% ipython --no-banner

In [1]: import numpy as np

In [2]: import numpy.linalg as la

In [3]: np.set_printoptions(precision=2, suppress=True, linewidth=200, sign=" ")

In [4]: m1 = np.load("sample18.npy")

In [5]: print(m1)
[[ -5.77   0.47  15.02 -15.64  -0.51]
 [ -3.7    0.79  15.26 -15.72   1.24]
 [ -6.3    0.75  15.89 -14.27   1.27]
 [ -4.7   -0.33  15.08 -15.8    0.35]
 [ -6.4   -0.28  15.62 -14.81   0.67]
 [ -3.92  -0.02  13.66 -14.26   1.77]
 [ -4.76  -0.32  15.19 -15.05  -0.52]
 [ -4.24   0.89  14.9  -15.25   0.24]
 [ -3.1   -0.51  15.45 -11.6   -0.78]
 [ -3.79   0.13  13.31 -14.87   0.2 ]
 [ -5.33  -1.33  16.27 -15.9   -1.04]
 [ -4.06   0.92  16.34 -14.43   0.68]
 [ -5.78  -0.8   14.7  -15.32   0.58]]

In [6]: cov = np.cov(m1, rowvar=False)

In [7]: print(round(float(np.corrcoef(m1[:, 2], m1[:, 1])[0, 1]), 2))
-0.02

In [8]: print(np.corrcoef(m1.T))
[[ 1.    0.17 -0.32  0.41 -0.02]
 [ 0.17  1.   -0.02 -0.01  0.5 ]
 [-0.32 -0.02  1.    0.02 -0.27]
 [ 0.41 -0.01  0.02  1.   -0.06]
 [-0.02  0.5  -0.27 -0.06  1.  ]]

In [9]: print(m1.std(axis=0))
[ 1.03  0.68  0.85  1.08  0.82]

In [10]: print(np.argwhere(np.triu(np.abs(np.corrcoef(m1.T)) > 0.8, 1)))
[]

In [11]: print(np.polyfit(m1[:, 2], m1[:, 1], 1))
[-0.02  0.27]

In [12]: print(np.argsort(-m1.std(axis=0).round(6), kind="stable"))
[ 3  0  2  4  1]

In [13]: print(la.eigvalsh(cov)[::-1])
[ 1.75  1.13  0.78  0.55  0.22]

In [14]: rng = np.random.default_rng(664)

In [15]: th = rng.uniform(0, 2 * np.pi, 15)

In [16]: Q, _ = la.qr(np.array([[1.6, 0.8], [-1.6, 0.2], [-0.4, 0.3], [1.0, -0.2], [0.3, -0.8]]))

In [17]: A = 10 * np.c_[np.cos(th), np.sin(th)] @ Q.T

In [18]: print(A)
[[ 5.63  2.75  2.78 -2.34 -6.9 ]
 [ 6.91  1.33  2.39 -1.45 -6.53]
 [-3.25 -4.59 -3.11  3.46  6.84]
 [-7.79  5.31  0.71 -3.13  0.9 ]
 [ 7.04  1.16  2.34 -1.34 -6.47]
 [ 1.86  5.37  3.15 -3.9  -6.52]
 [ 2.39  5.09  3.15 -3.74 -6.66]
 [ 4.57 -6.78 -2.25  4.4   2.95]
 [-7.12  5.91  1.17 -3.6  -0.18]
 [-8.57  2.19 -1.05 -0.89  4.45]
 [ 3.71 -6.82 -2.48  4.5   3.65]
 [-4.9  -3.39 -2.92  2.74  6.96]
 [ 8.45 -4.13  0.05  2.26 -2.52]
 [-8.53  3.85 -0.21 -2.06  2.84]
 [-2.94 -4.78 -3.13  3.57  6.78]]

In [19]: # null space of dimension 3

In [20]: def softmax(z):
    ...:     e = np.exp(z - z.max(axis=-1, keepdims=True))
    ...:     return e / e.sum(axis=-1, keepdims=True)
    ...: 

In [21]: print(softmax(A).sum(axis=1))
[ 1.  1.  1.  1.  1.  1.  1.  1.  1.  1.  1.  1.  1.  1.  1.]

In [22]: print(np.round(softmax(A[9]), 2) + 0)
[ 0.    0.09  0.    0.    0.9 ]

In [23]: print(np.round(softmax(A[9] + 4), 2) + 0)
[ 0.    0.09  0.    0.    0.9 ]

In [24]: S = A @ A.T / np.sqrt(5)

In [25]: print(softmax(S)[9] @ A)
[-8.56  2.46 -0.91 -1.08  4.2 ]
